$ python -q
>>> import numpy as np
>>> from numpy import linalg as LA
>>> np.set_printoptions(suppress=True, linewidth=100)
>>> def rd(a):
...     return np.round(a, 4) + 0
... 
>>> r0 = np.array([0, -3, -3, 3, 0, -3, -3, 0])
>>> E = r0[np.abs(np.subtract.outer(np.arange(8), np.arange(8)))]
>>> E
array([[ 0, -3, -3,  3,  0, -3, -3,  0],
       [-3,  0, -3, -3,  3,  0, -3, -3],
       [-3, -3,  0, -3, -3,  3,  0, -3],
       [ 3, -3, -3,  0, -3, -3,  3,  0],
       [ 0,  3, -3, -3,  0, -3, -3,  3],
       [-3,  0,  3, -3, -3,  0, -3, -3],
       [-3, -3,  0,  3, -3, -3,  0, -3],
       [ 0, -3, -3,  0,  3, -3, -3,  0]])
>>> E.reshape(-1, 2)
array([[ 0, -3],
       [-3,  3],
       [ 0, -3],
       [-3,  0],
       [-3,  0],
       [-3, -3],
       [ 3,  0],
       [-3, -3],
       [-3, -3],
       [ 0, -3],
       [-3,  3],
       [ 0, -3],
       [ 3, -3],
       [-3,  0],
       [-3, -3],
       [ 3,  0],
       [ 0,  3],
       [-3, -3],
       [ 0, -3],
       [-3,  3],
       [-3,  0],
       [ 3, -3],
       [-3,  0],
       [-3, -3],
       [-3, -3],
       [ 0,  3],
       [-3, -3],
       [ 0, -3],
       [ 0, -3],
       [-3,  0],
       [ 3, -3],
       [-3,  0]])
>>> blk = E.reshape(8, 2, -1)
>>> blk.transpose(1, 0, 2)
array([[[ 0, -3, -3,  3],
        [-3,  0, -3, -3],
        [-3, -3,  0, -3],
        [ 3, -3, -3,  0],
        [ 0,  3, -3, -3],
        [-3,  0,  3, -3],
        [-3, -3,  0,  3],
        [ 0, -3, -3,  0]],

       [[ 0, -3, -3,  0],
        [ 3,  0, -3, -3],
        [-3,  3,  0, -3],
        [-3, -3,  3,  0],
        [ 0, -3, -3,  3],
        [-3,  0, -3, -3],
        [-3, -3,  0, -3],
        [ 3, -3, -3,  0]]])
>>> blk.shape
(8, 2, 4)
>>> t = np.radians(120)
>>> r_ = np.eye(8)
>>> r_[3, 3] = r_[0, 0] = np.cos(t)
>>> r_[3, 0], r_[0, 3] = -np.sin(t), np.sin(t)
>>> rd(r_)
array([[-0.5  ,  0.   ,  0.   ,  0.866,  0.   ,  0.   ,  0.   ,  0.   ],
       [ 0.   ,  1.   ,  0.   ,  0.   ,  0.   ,  0.   ,  0.   ,  0.   ],
       [ 0.   ,  0.   ,  1.   ,  0.   ,  0.   ,  0.   ,  0.   ,  0.   ],
       [-0.866,  0.   ,  0.   , -0.5  ,  0.   ,  0.   ,  0.   ,  0.   ],
       [ 0.   ,  0.   ,  0.   ,  0.   ,  1.   ,  0.   ,  0.   ,  0.   ],
       [ 0.   ,  0.   ,  0.   ,  0.   ,  0.   ,  1.   ,  0.   ,  0.   ],
       [ 0.   ,  0.   ,  0.   ,  0.   ,  0.   ,  0.   ,  1.   ,  0.   ],
       [ 0.   ,  0.   ,  0.   ,  0.   ,  0.   ,  0.   ,  0.   ,  1.   ]])
>>> B = E @ r_.T
>>> rd(LA.det(r_)), np.trace(r_)
(np.float64(1.0), np.float64(5.0))
>>> rd(np.abs(B - E).max(axis=0))
array([7.0981, 0.    , 0.    , 7.0981, 0.    , 0.    , 0.    , 0.    ])
>>> rd(B)
array([[ 2.5981, -3.    , -3.    , -1.5   ,  0.    , -3.    , -3.    ,  0.    ],
       [-1.0981,  0.    , -3.    ,  4.0981,  3.    ,  0.    , -3.    , -3.    ],
       [-1.0981, -3.    ,  0.    ,  4.0981, -3.    ,  3.    ,  0.    , -3.    ],
       [-1.5   , -3.    , -3.    , -2.5981, -3.    , -3.    ,  3.    ,  0.    ],
       [-2.5981,  3.    , -3.    ,  1.5   ,  0.    , -3.    , -3.    ,  3.    ],
       [-1.0981,  0.    ,  3.    ,  4.0981, -3.    ,  0.    , -3.    , -3.    ],
       [ 4.0981, -3.    ,  0.    ,  1.0981, -3.    , -3.    ,  0.    , -3.    ],
       [ 0.    , -3.    , -3.    ,  0.    ,  3.    , -3.    , -3.    ,  0.    ]])
>>> O, vecs = LA.qr(B[:, :2])[0], LA.qr(B[:, 2:])[0]
>>> sv = LA.svd(O.T @ vecs, compute_uv=False)
>>> rd(sv)
array([0.9223, 0.6782])
>>> (sv > 0.9).sum()
np.int64(1)
>>> rng = np.random.default_rng(69)
>>> idx = rng.permutation(8)
>>> idx
array([6, 7, 0, 5, 1, 4, 3, 2])
>>> B = E[idx][:, idx]
>>> rd(np.sort(np.abs(LA.eigvals(B))))
array([ 1.2159,  2.4238,  2.9186,  5.6029,  6.2332,  9.8109, 10.6032, 10.9179])
>>> np.allclose(B, E)
False
>>> np.diag(B)
array([0, 0, 0, 0, 0, 0, 0, 0])
>>> B
array([[ 0, -3, -3, -3, -3, -3,  3,  0],
       [-3,  0,  0, -3, -3,  3,  0, -3],
       [-3,  0,  0, -3, -3,  0,  3, -3],
       [-3, -3, -3,  0,  0, -3, -3,  3],
       [-3, -3, -3,  0,  0,  3, -3, -3],
       [-3,  3,  0, -3,  3,  0, -3, -3],
       [ 3,  0,  3, -3, -3, -3,  0, -3],
       [ 0, -3, -3,  3, -3, -3, -3,  0]])
>>> feats = np.loadtxt("case14.csv", delimiter=",")
>>> feats
array([[2., 2., 0., 0., 0., 0., 0., 0., 0., 0., 0., 0., 0.],
       [2., 5., 2., 0., 0., 0., 0., 0., 0., 0., 0., 0., 0.],
       [0., 2., 8., 2., 0., 0., 0., 0., 0., 0., 0., 0., 0.],
       [0., 0., 2., 6., 2., 0., 0., 0., 0., 0., 0., 0., 0.],
       [0., 0., 0., 2., 5., 2., 0., 0., 0., 0., 0., 0., 0.],
       [0., 0., 0., 0., 2., 6., 2., 0., 0., 0., 0., 0., 0.],
       [0., 0., 0., 0., 0., 2., 3., 2., 0., 0., 0., 0., 0.],
       [0., 0., 0., 0., 0., 0., 2., 5., 2., 0., 0., 0., 0.],
       [0., 0., 0., 0., 0., 0., 0., 2., 5., 2., 0., 0., 0.],
       [0., 0., 0., 0., 0., 0., 0., 0., 2., 0., 2., 0., 0.],
       [0., 0., 0., 0., 0., 0., 0., 0., 0., 2., 5., 2., 0.],
       [0., 0., 0., 0., 0., 0., 0., 0., 0., 0., 2., 4., 2.],
       [0., 0., 0., 0., 0., 0., 0., 0., 0., 0., 0., 2., 1.]])
>>> w, vecs = LA.eigvalsh(feats)
Traceback (most recent call last):
  File "<python-input-34>", line 1, in <module>
    w, vecs = LA.eigvalsh(feats)
    ^^^^^^^
ValueError: too many values to unpack (expected 2)
>>> w, vecs = LA.eigh(feats)
>>> (w > 1e-8).sum(), (w < -1e-8).sum()
(np.int64(11), np.int64(2))
>>> np.unique(w.round(6) + 0, return_counts=True)[1]
array([1, 1, 1, 1, 1, 1, 1, 1, 1, 1, 1, 1, 1])
>>> np.abs(vecs[:, -1]).round(6).argmax()
np.int64(2)
